% python3 -q
>>> import numpy as np
>>> from numpy import linalg as LA
>>> np.set_printoptions(suppress=True, linewidth=160)
>>> F = np.load("mat.npy")
>>> F
array([[ 1, -1, -1,  1, -1,  1,  1, -1],
       [ 1,  1,  1,  1,  1,  1,  1,  1],
       [ 1, -1, -1,  1,  1, -1, -1,  1]])
>>> cov = F.T @ F
>>> (F @ F.T).shape
(3, 3)
>>> np.round(LA.eigvalsh(cov)[::-1], 1) + 0
array([8., 8., 8., 0., 0., 0., 0., 0.])
>>> np.diag(cov)
array([3, 3, 3, 3, 3, 3, 3, 3])
>>> cov
array([[ 3, -1, -1,  3,  1,  1,  1,  1],
       [-1,  3,  3, -1,  1,  1,  1,  1],
       [-1,  3,  3, -1,  1,  1,  1,  1],
       [ 3, -1, -1,  3,  1,  1,  1,  1],
       [ 1,  1,  1,  1,  3, -1, -1,  3],
       [ 1,  1,  1,  1, -1,  3,  3, -1],
       [ 1,  1,  1,  1, -1,  3,  3, -1],
       [ 1,  1,  1,  1,  3, -1, -1,  3]])
>>> np.round(LA.svd(F, compute_uv=False) ** 2, 1)
array([8., 8., 8.])
>>> LA.matrix_rank(cov)
np.int64(3)
>>> np.allclose(cov, cov.T)
True
>>> F.reshape(2, -1)
array([[ 1, -1, -1,  1, -1,  1,  1, -1,  1,  1,  1,  1],
       [ 1,  1,  1,  1,  1, -1, -1,  1,  1, -1, -1,  1]])
>>> t3 = F.reshape(3, 2, -1)
>>> np.einsum("ihd,ihd->ih", t3, t3)
array([[4, 4],
       [4, 4],
       [4, 4]])
>>> t3[:, 0]
array([[ 1, -1, -1,  1],
       [ 1,  1,  1,  1],
       [ 1, -1, -1,  1]])
